>>> import numpy as np
>>> np.set_printoptions(precision=2, suppress=True, linewidth=100, floatmode="fixed")
>>> J = np.array([[3.1, 0.5, 0.7, -0.3, 1.3, 1.1, -1.6, 2.5, 1.1],
...     [0.5, 0.9, -0.9, -0.2, 1.0, 1.2, 0.7, 0.1, 1.2],
...     [0.9, -2.5, -1.3, 1.1, -1.5, 1.0, 1.7, 0.5, -1.8],
...     [-1.4, 0.3, -0.9, -1.2, 0.1, 0.5, -1.0, 1.7, 0.1]])
>>> J
array([[ 3.10,  0.50,  0.70, -0.30,  1.30,  1.10, -1.60,  2.50,  1.10],
       [ 0.50,  0.90, -0.90, -0.20,  1.00,  1.20,  0.70,  0.10,  1.20],
       [ 0.90, -2.50, -1.30,  1.10, -1.50,  1.00,  1.70,  0.50, -1.80],
       [-1.40,  0.30, -0.90, -1.20,  0.10,  0.50, -1.00,  1.70,  0.10]])
>>> U, sv, VT = np.linalg.svd(J, full_matrices=False)
>>> round(np.sqrt((sv ** 2).sum()), 2), np.round(np.linalg.norm(J), 2)
(np.float64(7.6), np.float64(7.6))
>>> np.round(U.T @ J @ VT.T, 2) + 0
array([[5.26, 0.00, 0.00, 0.00],
       [0.00, 4.15, 0.00, 0.00],
       [0.00, 0.00, 2.77, 0.00],
       [0.00, 0.00, 0.00, 2.25]])
>>> np.round(VT @ VT.T, 2) + 0
array([[1.00, 0.00, 0.00, 0.00],
       [0.00, 1.00, 0.00, 0.00],
       [0.00, 0.00, 1.00, 0.00],
       [0.00, 0.00, 0.00, 1.00]])
>>> np.abs(VT[0])
array([0.36, 0.37, 0.17, 0.20, 0.39, 0.14, 0.42, 0.40, 0.40])
>>> sv
array([5.26, 4.15, 2.77, 2.25])
>>> U.shape, sv.shape, VT.shape
((4, 4), (4,), (4, 9))
>>> np.abs(U[:, 0]).round(6).argmax()
np.int64(0)
>>> np.allclose(U * sv @ VT, J)
True
>>> sv / sv[0]
array([1.00, 0.79, 0.53, 0.43])
>>> ang = np.radians(90)
>>> Rm = np.eye(9)
>>> Rm[4, 4] = Rm[0, 0] = np.cos(ang)
>>> Rm[4, 0], Rm[0, 4] = -np.sin(ang), np.sin(ang)
>>> Rm.round(2) + 0
array([[ 0.00,  0.00,  0.00,  0.00,  1.00,  0.00,  0.00,  0.00,  0.00],
       [ 0.00,  1.00,  0.00,  0.00,  0.00,  0.00,  0.00,  0.00,  0.00],
       [ 0.00,  0.00,  1.00,  0.00,  0.00,  0.00,  0.00,  0.00,  0.00],
       [ 0.00,  0.00,  0.00,  1.00,  0.00,  0.00,  0.00,  0.00,  0.00],
       [-1.00,  0.00,  0.00,  0.00,  0.00,  0.00,  0.00,  0.00,  0.00],
       [ 0.00,  0.00,  0.00,  0.00,  0.00,  1.00,  0.00,  0.00,  0.00],
       [ 0.00,  0.00,  0.00,  0.00,  0.00,  0.00,  1.00,  0.00,  0.00],
       [ 0.00,  0.00,  0.00,  0.00,  0.00,  0.00,  0.00,  1.00,  0.00],
       [ 0.00,  0.00,  0.00,  0.00,  0.00,  0.00,  0.00,  0.00,  1.00]])
>>> out = J @ Rm.T
>>> np.allclose(J @ J.T, out @ out.T)
True
>>> round(float(np.linalg.det(Rm)), 2), np.trace(Rm)
(1.0, np.float64(7.0))
>>> np.allclose(np.linalg.norm(J, axis=1), np.linalg.norm(out, axis=1))
True
>>> np.linalg.svd(J, compute_uv=False), np.linalg.svd(out, compute_uv=False)
(array([5.26, 4.15, 2.77, 2.25]), array([5.26, 4.15, 2.77, 2.25]))
>>> x0 = np.array([2, 2, -2, 2, 0, -1, 0, -2, 2])
>>> J @ np.eye(9)[1]
array([ 0.50,  0.90, -2.50,  0.30])
>>> (J * x0).sum(axis=1)
array([ 1.30,  5.20, -4.00, -6.50])
>>> J @ (2 * x0)
array([  2.60,  10.40,  -8.00, -13.00])
>>> (J @ x0).argmax()
np.int64(1)
>>> J * x0
array([[ 6.20,  1.00, -1.40, -0.60,  0.00, -1.10, -0.00, -5.00,  2.20],
       [ 1.00,  1.80,  1.80, -0.40,  0.00, -1.20,  0.00, -0.20,  2.40],
       [ 1.80, -5.00,  2.60,  2.20, -0.00, -1.00,  0.00, -1.00, -3.60],
       [-2.80,  0.60,  1.80, -2.40,  0.00, -0.50, -0.00, -3.40,  0.20]])
>>> np.einsum("ij,j->i", J, x0)
array([ 1.30,  5.20, -4.00, -6.50])
>>> np.sign((J @ x0).round(6))
array([ 1.00,  1.00, -1.00, -1.00])
>>> x0 = np.array([1, 2, 0, 3, 3, 1, 1, 2, 1])
>>> h = np.maximum(J @ x0, 0)
>>> np.maximum(J @ (3 * x0), 0)
array([38.10, 24.00,  0.00,  0.00])
>>> h
array([12.70,  8.00,  0.00,  0.00])
>>> J.T @ h
array([ 43.37,  13.55,   1.69,  -5.41,  24.51,  23.57, -14.72,  32.55,  23.57])
>>> w1 = np.array([[1, 3],
...     [2, 1],
...     [2, 0],
...     [2, 2],
...     [3, 3],
...     [0, 3],
...     [0, 3],
...     [2, 1],
...     [3, 3]])
>>> coef = np.array([7, 5])
>>> hid = np.maximum(J @ w1 + coef, 0)
>>> (hid > 0).mean(axis=0)
array([0.75, 0.75])
>>> hid
array([[24.10, 22.40],
       [13.90, 19.40],
       [ 0.00,  6.10],
       [ 6.00,  0.00]])
>>> basis = np.array([[6, 7, -1], [8, 1, 1]])
>>> (hid @ basis).round(6).argmax(axis=1)
array([0, 0, 0, 1])
>>> w1 @ basis
array([[30, 10,  2],
       [20, 15, -1],
       [12, 14, -2],
       [28, 16,  0],
       [42, 24,  0],
       [24,  3,  3],
       [24,  3,  3],
       [20, 15, -1],
       [42, 24,  0]])
>>> out = np.array([[1, 2], [0, 2], [2, 2]])
>>> M = np.kron(np.eye(3, dtype=int), out)
>>> M
array([[1, 2, 0, 0, 0, 0],
       [0, 2, 0, 0, 0, 0],
       [2, 2, 0, 0, 0, 0],
       [0, 0, 1, 2, 0, 0],
       [0, 0, 0, 2, 0, 0],
       [0, 0, 2, 2, 0, 0],
       [0, 0, 0, 0, 1, 2],
       [0, 0, 0, 0, 0, 2],
       [0, 0, 0, 0, 2, 2]])
>>> out = np.c_[M[:, :2] @ np.array([[-3, 8], [9, -6]]), np.array([-1, -1, 0, 0, 0, 1, -1, 1, 2])]
>>> out
array([[ 15,  -4,  -1],
       [ 18, -12,  -1],
       [ 12,   4,   0],
       [  0,   0,   0],
       [  0,   0,   0],
       [  0,   0,   1],
       [  0,   0,  -1],
       [  0,   0,   1],
       [  0,   0,   2]])
>>> np.round(np.linalg.norm(out - M @ np.linalg.lstsq(M, out)[0], axis=0), 2) + 0
array([0.00, 0.00, 2.12])
>>> np.linalg.norm(np.linalg.qr(M)[0].T @ out, axis=0) ** 2 / ((out ** 2).sum(axis=0) + 1e-12)
array([1.00, 1.00, 0.50])
>>> np.linalg.lstsq(M, out[:, 0])[0]
array([-3.00,  9.00,  0.00,  0.00,  0.00,  0.00])
>>> x0 = np.array([-3, -3, 1, -2, 2, 1])
>>> y = M @ x0
>>> coef, lr = np.zeros(6), 1 / np.linalg.norm(M, 2) ** 2
>>> for i in range(25):
...     coef -= lr * M.T @ (M @ coef - y)
...     if i % 5 == 0: print(i, round(np.linalg.norm(M @ coef - y), 2))
... 
0 2.8
5 1.65
10 0.97
15 0.57
20 0.34
>>> coef
array([-2.93, -3.04,  0.89, -1.93,  1.92,  1.04])
>>> np.round(np.linalg.cond(M), 2)
np.float64(3.15)
>>> out = M / np.linalg.norm(M, axis=1, keepdims=True)
>>> C2 = out @ out.T
>>> (C2 - 2 * np.eye(9)).round(6).argmax(axis=1)
array([2, 0, 0, 5, 3, 3, 8, 6, 6])
>>> np.linalg.norm(out, axis=1)
array([1.00, 1.00, 1.00, 1.00, 1.00, 1.00, 1.00, 1.00, 1.00])
>>> blk = np.stack([M, -1 * M, M[::-1]])
>>> blk.sum(axis=0)
array([[0, 0, 0, 0, 2, 2],
       [0, 0, 0, 0, 0, 2],
       [0, 0, 0, 0, 1, 2],
       [0, 0, 2, 2, 0, 0],
       [0, 0, 0, 2, 0, 0],
       [0, 0, 1, 2, 0, 0],
       [2, 2, 0, 0, 0, 0],
       [0, 2, 0, 0, 0, 0],
       [1, 2, 0, 0, 0, 0]])
>>> blk.shape
(3, 9, 6)
>>> np.linalg.matrix_rank(blk.reshape(3, -1))
np.int64(2)
>>> np.einsum("bij,cij->bc", blk, blk)
array([[ 51, -51,  16],
       [-51,  51, -16],
       [ 16, -16,  51]])
>>> C2 = M.T @ M
>>> np.linalg.eigvalsh(C2)[::-1]
array([15.45, 15.45, 15.45,  1.55,  1.55,  1.55])
>>> np.diag(C2)
array([ 5, 12,  5, 12,  5, 12])
>>> np.trace(C2), (M ** 2).sum()
(np.int64(51), np.int64(51))
>>> np.linalg.svd(M, compute_uv=False) ** 2
array([15.45, 15.45, 15.45,  1.55,  1.55,  1.55])
>>> C2
array([[ 5,  6,  0,  0,  0,  0],
       [ 6, 12,  0,  0,  0,  0],
       [ 0,  0,  5,  6,  0,  0],
       [ 0,  0,  6, 12,  0,  0],
       [ 0,  0,  0,  0,  5,  6],
       [ 0,  0,  0,  0,  6, 12]])
>>> data = np.load("arr.npy")
>>> data
array([[ 0,  0,  3,  2,  3, -1, -2,  0],
       [ 0, -4, -3,  6, -3,  2,  3, -2],
       [ 3, -3, -4,  4,  2,  1,  3, -5],
       [ 2,  6,  4,  2, -1,  1,  3,  0],
       [ 3, -3,  2, -1,  6, -4, -1,  5],
       [-1,  2,  1,  1, -4, -2,  2,  1],
       [-2,  3,  3,  3, -1,  2,  4, -1],
       [ 0, -2, -5,  0,  5,  1, -1,  0]])
>>> evals, vecs = np.linalg.eigh(data)
>>> np.round(vecs.T @ data @ vecs, 2) + 0
array([[-13.31,   0.00,   0.00,   0.00,   0.00,   0.00,   0.00,   0.00],
       [  0.00,  -6.09,   0.00,   0.00,   0.00,   0.00,   0.00,   0.00],
       [  0.00,   0.00,  -4.32,   0.00,   0.00,   0.00,   0.00,   0.00],
       [  0.00,   0.00,   0.00,  -2.17,   0.00,   0.00,   0.00,   0.00],
       [  0.00,   0.00,   0.00,   0.00,   2.11,   0.00,   0.00,   0.00],
       [  0.00,   0.00,   0.00,   0.00,   0.00,   3.62,   0.00,   0.00],
       [  0.00,   0.00,   0.00,   0.00,   0.00,   0.00,   8.35,   0.00],
       [  0.00,   0.00,   0.00,   0.00,   0.00,   0.00,   0.00,  13.82]])
>>> np.linalg.eigvalsh(data + -2 * np.eye(8))
array([-15.31,  -8.09,  -6.32,  -4.17,   0.11,   1.62,   6.35,  11.82])
>>> F = np.array([[0.9, -0.6, 0.6, 0.9, -0.1, -0.8, 0.4, 0.8],
...     [1.4, 0.5, -0.2, -0.4, -0.6, -0.2, 2.0, -0.2],
...     [-0.8, 0.2, 1.1, -1.1, 2.3, -0.6, -0.4, 1.0],
...     [1.7, -1.1, -1.1, -0.3, 0.2, 0.8, 0.7, 1.3],
...     [-0.5, 1.6, 1.7, -0.6, -1.2, 0.5, -1.8, 1.0]])
>>> rng = np.random.default_rng(10)
>>> F[2] = F[0] + 0.02 * rng.normal(size=8)
>>> F
array([[ 0.90, -0.60,  0.60,  0.90, -0.10, -0.80,  0.40,  0.80],
       [ 1.40,  0.50, -0.20, -0.40, -0.60, -0.20,  2.00, -0.20],
       [ 0.88, -0.61,  0.58,  0.91, -0.10, -0.80,  0.42,  0.82],
       [ 1.70, -1.10, -1.10, -0.30,  0.20,  0.80,  0.70,  1.30],
       [-0.50,  1.60,  1.70, -0.60, -1.20,  0.50, -1.80,  1.00]])
>>> np.argsort(-np.linalg.norm(F, axis=0).round(6), kind="stable")[:3]
array([6, 0, 2])
>>> [round(float(x), 2) for x in np.linalg.svd(F, compute_uv=False)[:3]]
[4.21, 2.76, 2.23]
>>> U, sv, VT = np.linalg.svd(F)
>>> np.argmax(sv[:-1] / (sv[1:] + 1e-6)) + 1
np.int64(4)
>>> sv
array([4.21, 2.76, 2.23, 2.10, 0.03])
>>> out = U[:, :4] @ np.diag(sv[:4]) @ VT[:4]
>>> round(float(np.linalg.norm(F - out) / np.linalg.norm(F)), 2)
0.0
>>> out
array([[ 0.89, -0.60,  0.60,  0.90, -0.11, -0.80,  0.41,  0.81],
       [ 1.40,  0.50, -0.20, -0.40, -0.60, -0.20,  2.00, -0.20],
       [ 0.89, -0.61,  0.59,  0.90, -0.10, -0.80,  0.41,  0.81],
       [ 1.70, -1.10, -1.10, -0.30,  0.20,  0.80,  0.70,  1.30],
       [-0.50,  1.60,  1.70, -0.60, -1.20,  0.50, -1.80,  1.00]])
>>> W0 = np.load("dump.npy")
>>> W0
array([[ 0.00,  0.00,  2.00,  0.00],
       [ 0.00,  0.00,  0.00, -3.00],
       [ 2.00,  0.00,  0.00,  0.00],
       [ 0.00, -3.00,  0.00,  0.00]])
>>> round(np.linalg.det(W0), 2)
np.float64(36.0)
>>> np.flatnonzero(np.linalg.matrix_power((W0 != 0) + (W0.T != 0) + np.eye(4), 4)[2])
array([0, 2])
>>> evals, vecs = np.linalg.eigh(W0)
>>> x0 = np.array([1, -5, 3, 2])
>>> x0 @ W0 @ x0
np.float64(72.0)
>>> np.abs(W0).sum(axis=1).max(), np.abs(evals).max()
(np.float64(3.0), np.float64(3.0))
>>> np.round(vecs * np.abs(evals) @ vecs.T, 2) + 0
array([[2.00, 0.00, 0.00, 0.00],
       [0.00, 3.00, 0.00, 0.00],
       [0.00, 0.00, 2.00, 0.00],
       [0.00, 0.00, 0.00, 3.00]])
>>> r0, v = W0[0], W0[2]
>>> r0 @ v
np.float64(0.0)
>>> p = (r0 @ v) / (r0 @ r0) * r0
>>> p
array([0.00, 0.00, 0.00, 0.00])
>>> round(np.linalg.norm(r0 + v) ** 2 + np.linalg.norm(r0 - v) ** 2, 2)
np.float64(16.0)
>>> (v - p) @ r0
np.float64(0.0)
>>> evals, vecs = np.linalg.eig(W0)
>>> np.sort(np.linalg.eigvals(np.linalg.inv(W0)))
array([-0.50, -0.33,  0.33,  0.50])
>>> np.sort(np.linalg.eigvals(W0.T))
array([-3.00, -2.00,  2.00,  3.00])
>>> np.round(W0 @ vecs[:, 0] - evals[0] * vecs[:, 0], 2) + 0
array([0.00, 0.00, 0.00, 0.00])
>>> round(np.prod(evals), 2)
np.float64(36.0)
>>> A = np.load("data.npy")
>>> A
array([[ 1, -1,  1, -1, -1,  1, -1,  1],
       [ 1,  1,  1,  1,  1,  1,  1,  1],
       [ 1, -1, -1,  1, -1,  1,  1, -1],
       [ 1,  1, -1, -1,  1,  1, -1, -1]])
>>> U, sv, VT = np.linalg.svd(A, full_matrices=False)
>>> np.round(VT @ VT.T, 2) + 0
array([[1.00, 0.00, 0.00, 0.00],
       [0.00, 1.00, 0.00, 0.00],
       [0.00, 0.00, 1.00, 0.00],
       [0.00, 0.00, 0.00, 1.00]])
>>> U.shape, sv.shape, VT.shape
((4, 4), (4,), (4, 8))
>>> (sv > 1e-8).sum()
np.int64(4)
>>> np.round(U.T @ A @ VT.T, 2) + 0
array([[2.83, 0.00, 0.00, 0.00],
       [0.00, 2.83, 0.00, 0.00],
       [0.00, 0.00, 2.83, 0.00],
       [0.00, 0.00, 0.00, 2.83]])
>>> blk = np.stack([A, -3 * A, A[::-1]])
>>> (blk @ A.T).shape
(3, 4, 4)
>>> np.linalg.matrix_rank(blk.reshape(3, -1))
np.int64(2)
>>> ang = np.radians(36)
>>> Rm = np.eye(8)
>>> Rm[1, 1] = Rm[6, 6] = np.cos(ang)
>>> Rm[1, 6], Rm[6, 1] = -np.sin(ang), np.sin(ang)
>>> Rm
array([[ 1.00,  0.00,  0.00,  0.00,  0.00,  0.00,  0.00,  0.00],
       [ 0.00,  0.81,  0.00,  0.00,  0.00,  0.00, -0.59,  0.00],
       [ 0.00,  0.00,  1.00,  0.00,  0.00,  0.00,  0.00,  0.00],
       [ 0.00,  0.00,  0.00,  1.00,  0.00,  0.00,  0.00,  0.00],
       [ 0.00,  0.00,  0.00,  0.00,  1.00,  0.00,  0.00,  0.00],
       [ 0.00,  0.00,  0.00,  0.00,  0.00,  1.00,  0.00,  0.00],
       [ 0.00,  0.59,  0.00,  0.00,  0.00,  0.00,  0.81,  0.00],
       [ 0.00,  0.00,  0.00,  0.00,  0.00,  0.00,  0.00,  1.00]])
>>> out = A @ Rm.T
>>> out
array([[ 1.00, -0.22,  1.00, -1.00, -1.00,  1.00, -1.40,  1.00],
       [ 1.00,  0.22,  1.00,  1.00,  1.00,  1.00,  1.40,  1.00],
       [ 1.00, -1.40, -1.00,  1.00, -1.00,  1.00,  0.22, -1.00],
       [ 1.00,  1.40, -1.00, -1.00,  1.00,  1.00, -0.22, -1.00]])
